$ python3 -q
>>> import numpy as np
>>> from numpy import linalg as LA
>>> np.set_printoptions(precision=4, suppress=True, linewidth=120)
>>> X = np.array([[-1, 0, 1, 2, 3, 4, 5, 6],
...     [7, 8, 9, 10, 11, 12, 13, 14],
...     [15, 16, 17, 18, 19, 20, 21, 22],
...     [23, 24, 25, 26, 27, 28, 29, 30]])
>>> Uu, s, VT = LA.svd(X)
>>> vecs = VT[:(s > 1e-8).sum()]
>>> rng = np.random.default_rng(215046)
>>> x0 = X[1] + -2 * X[0] + rng.integers(2) * np.eye(8)[6]
>>> x0
array([9., 8., 7., 6., 5., 4., 3., 2.])
>>> round(float(LA.norm(x0 - vecs.T @ vecs @ x0)), 4)
0.0
>>> LA.matrix_rank(np.vstack([X, x0]))
np.int64(2)
>>> basis = np.sign(np.array([[8, -5, 0, -8], [-6, 7, 4, 7], [-9, 6, -6, 9], [7, 5, -6, 8]]))
>>> Y = (np.tril(basis, -1) + np.eye(4)) @ (np.triu(basis, 1) + np.eye(4))
>>> ev = np.array([-2, 3, -2, -6])
>>> E = np.rint(Y * ev @ LA.inv(Y)) + 0
>>> E
array([[-15., -18.,   9.,   4.],
       [ 26.,  34., -18.,  -8.],
       [ 34.,  44., -24., -12.],
       [  0.,   0.,   0.,  -2.]])
>>> lab = rng.permutation(4)
>>> lab
array([1, 3, 0, 2])
>>> Y = E[lab][:, lab]
>>> np.allclose(Y, E)
False
>>> np.diag(Y)
array([ 34.,  -2., -15., -24.])
>>> F = np.loadtxt("case4.csv", delimiter=",")
>>> F
array([[ -1.,   0.,   1.,   2.,   3.,   4.,   5.,   6.,   7.,   8.],
       [  9.,  10.,  11.,  12.,  13.,  14.,  15.,  16.,  17.,  18.],
       [ 19.,  20.,  21.,  22.,  23.,  24.,  25.,  26.,  27.,  28.],
       [ 29.,  30.,  31.,  32.,  33.,  34.,  35.,  36.,  37.,  38.],
       [ 39.,  40.,  41.,  42.,  43.,  44.,  45.,  46.,  47.,  48.],
       [ 49.,  50.,  51.,  52.,  53.,  54.,  55.,  56.,  57.,  58.],
       [ 59.,  60.,  61.,  62.,  63.,  64.,  65.,  66.,  67.,  68.],
       [ 69.,  70.,  71.,  72.,  73.,  74.,  75.,  76.,  77.,  78.],
       [ 79.,  80.,  81.,  82.,  83.,  84.,  85.,  86.,  87.,  88.],
       [ 89.,  90.,  91.,  92.,  93.,  94.,  95.,  96.,  97.,  98.],
       [ 99., 100., 101., 102., 103., 104., 105., 106., 107., 108.]])
>>> np.abs(np.diag(LA.qr(F)[1])) > 1e-9
array([ True,  True, False, False, False, False, False, False, False, False])
>>> round(float(np.trace(LA.pinv(F) @ F)), 4)
2.0
>>> np.round(F @ LA.pinv(F) @ F, 4) + 0
array([[ -1.,   0.,   1.,   2.,   3.,   4.,   5.,   6.,   7.,   8.],
       [  9.,  10.,  11.,  12.,  13.,  14.,  15.,  16.,  17.,  18.],
       [ 19.,  20.,  21.,  22.,  23.,  24.,  25.,  26.,  27.,  28.],
       [ 29.,  30.,  31.,  32.,  33.,  34.,  35.,  36.,  37.,  38.],
       [ 39.,  40.,  41.,  42.,  43.,  44.,  45.,  46.,  47.,  48.],
       [ 49.,  50.,  51.,  52.,  53.,  54.,  55.,  56.,  57.,  58.],
       [ 59.,  60.,  61.,  62.,  63.,  64.,  65.,  66.,  67.,  68.],
       [ 69.,  70.,  71.,  72.,  73.,  74.,  75.,  76.,  77.,  78.],
       [ 79.,  80.,  81.,  82.,  83.,  84.,  85.,  86.,  87.,  88.],
       [ 89.,  90.,  91.,  92.,  93.,  94.,  95.,  96.,  97.,  98.],
       [ 99., 100., 101., 102., 103., 104., 105., 106., 107., 108.]])
>>> np.allclose(F[:-1].T @ LA.lstsq(F[:-1].T, F[-1])[0], F[-1])
True
>>> Uu, s, VT = LA.svd(F)
>>> vecs = VT[:(s > 1e-8).sum()]
>>> x0 = F[6] + 5 * F[3] + rng.integers(2) * np.eye(10)[7]
>>> x0
array([204., 210., 216., 222., 228., 234., 240., 247., 252., 258.])
>>> np.diag(vecs.T @ vecs)
array([0.3455, 0.2485, 0.1758, 0.1273, 0.103 , 0.103 , 0.1273, 0.1758, 0.2485, 0.3455])
>>> np.allclose(vecs.T @ vecs @ x0, x0)
False
>>> LA.matrix_rank(np.vstack([F, x0]))
np.int64(3)
>>> round(LA.norm(x0 - vecs.T @ vecs @ x0), 4)
np.float64(0.9079)
